$ python -q
>>> import numpy as np
>>> import numpy.linalg as la
>>> np.set_printoptions(suppress=True, linewidth=120)
>>> def rnd(a):
...     return np.round(a, 3) + 0
... 
>>> feats = np.load("w.npy")
>>> feats
array([[-0.033, -2.047,  2.002, -5.997,  1.963, -6.017, -7.09 ],
       [ 0.017, -2.069,  1.977, -6.044,  2.027, -6.051, -6.978],
       [ 0.101, -1.88 ,  1.909, -5.962,  2.045, -5.938, -6.998],
       [ 0.001, -1.964,  2.009, -5.958,  1.983, -5.976, -6.963],
       [ 0.094, -2.028,  2.047, -6.   ,  2.124, -6.006, -7.01 ],
       [-0.007, -2.031,  1.975, -5.95 ,  2.009, -6.029, -6.981],
       [ 0.004, -1.989,  2.066, -6.008,  1.933, -5.973, -7.078],
       [ 0.044, -2.113,  1.996, -6.07 ,  1.978, -6.012, -7.068],
       [-0.047, -1.964,  2.047, -5.908,  2.033, -6.002, -7.074],
       [-6.024,  8.91 ,  5.037,  0.978, -4.959,  0.942, -6.941],
       [-6.024,  8.95 ,  5.046,  1.094, -4.964,  1.039, -6.95 ],
       [-5.963,  8.982,  5.043,  1.042, -5.06 ,  1.041, -7.03 ],
       [-5.975,  8.953,  5.003,  1.057, -4.996,  0.999, -6.984],
       [-6.005,  9.037,  5.077,  0.941, -4.991,  0.941, -7.029],
       [-6.024,  8.986,  5.077,  1.079, -5.022,  1.036, -7.054],
       [-5.985,  9.051,  4.922,  0.99 , -5.09 ,  1.07 , -6.969],
       [-5.956,  9.042,  4.983,  1.05 , -4.969,  1.02 , -6.947],
       [-6.001,  8.985,  4.989,  0.97 , -4.904,  1.018, -6.997]])
>>> Ac = (feats - feats.mean(axis=0)) / feats.std(axis=0)
>>> np.argwhere(np.abs(Ac) > 2)
array([], shape=(0, 2), dtype=int64)
>>> rnd(Ac.std(axis=0))
array([1., 1., 1., 1., 1., 1., 1.])
>>> beta = la.lstsq(np.delete(Ac, 2, axis=1), Ac[:, 2])[0]
>>> np.abs(beta).argmax()
np.int64(0)
>>> rnd(beta)
array([-0.958,  0.15 ,  0.574,  0.255, -0.421, -0.015])
>>> rnd(1 - np.var(Ac[:, 2] - np.delete(Ac, 2, axis=1) @ beta))
np.float64(0.999)
